$ ipython --no-banner

In [1]: import numpy as np

In [2]: np.set_printoptions(suppress=True, linewidth=160)

In [3]: rd = lambda a: np.round(a, 1) + 0

In [4]: q, _ = np.linalg.qr(np.array([[-0.5, 0.1, 0.3], [1.7, -0.2, 1.2], [-1.7, 0.4, -0.9]]))

In [5]: X = q[:, :3]

In [6]: rd(X)
Out[6]: 
array([[-0.2, -0.1, -1. ],
       [ 0.7, -0.7, -0.1],
       [-0.7, -0.7,  0.2]])

In [7]: # columns are unit length and at right angles

In [8]: M2 = X / np.sqrt((X ** 2).mean(axis=1, keepdims=True))

In [9]: np.linalg.matrix_rank(M2) == np.linalg.matrix_rank(X)
Out[9]: np.True_

In [10]: rd(X - X.mean(axis=1, keepdims=True))
Out[10]: 
array([[ 0.2,  0.3, -0.6],
       [ 0.7, -0.7,  0. ],
       [-0.3, -0.3,  0.6]])

In [11]: print(rd(np.linalg.norm(X, axis=0)))
[1. 1. 1.]

In [12]: rd(X.T @ X)
Out[12]: 
array([[1., 0., 0.],
       [0., 1., 0.],
       [0., 0., 1.]])

In [13]: rd(np.linalg.pinv(X))
Out[13]: 
array([[-0.2,  0.7, -0.7],
       [-0.1, -0.7, -0.7],
       [-1. , -0.1,  0.2]])

In [14]: q, R = np.linalg.qr(X)

In [15]: rd(np.abs(np.diag(R)))
Out[15]: array([1., 1., 1.])

In [16]: np.trace(q @ q.T)
Out[16]: np.float64(3.0)

In [17]: rd(q.T @ q)
Out[17]: 
array([[1., 0., 0.],
       [0., 1., 0.],
       [0., 0., 1.]])

In [18]: print(rd(q))
[[-0.2 -0.1 -1. ]
 [ 0.7 -0.7 -0.1]
 [-0.7 -0.7  0.2]]

In [19]: rd(q @ R)
Out[19]: 
array([[-0.2, -0.1, -1. ],
       [ 0.7, -0.7, -0.1],
       [-0.7, -0.7,  0.2]])

In [20]: M2 = np.linalg.inv(X)

In [21]: np.allclose(M2, X.T)
Out[21]: True

In [22]: print(rd(np.linalg.slogdet(X)[0]))
1.0

In [23]: rd(np.linalg.det(X) * np.linalg.det(M2))
Out[23]: np.float64(1.0)
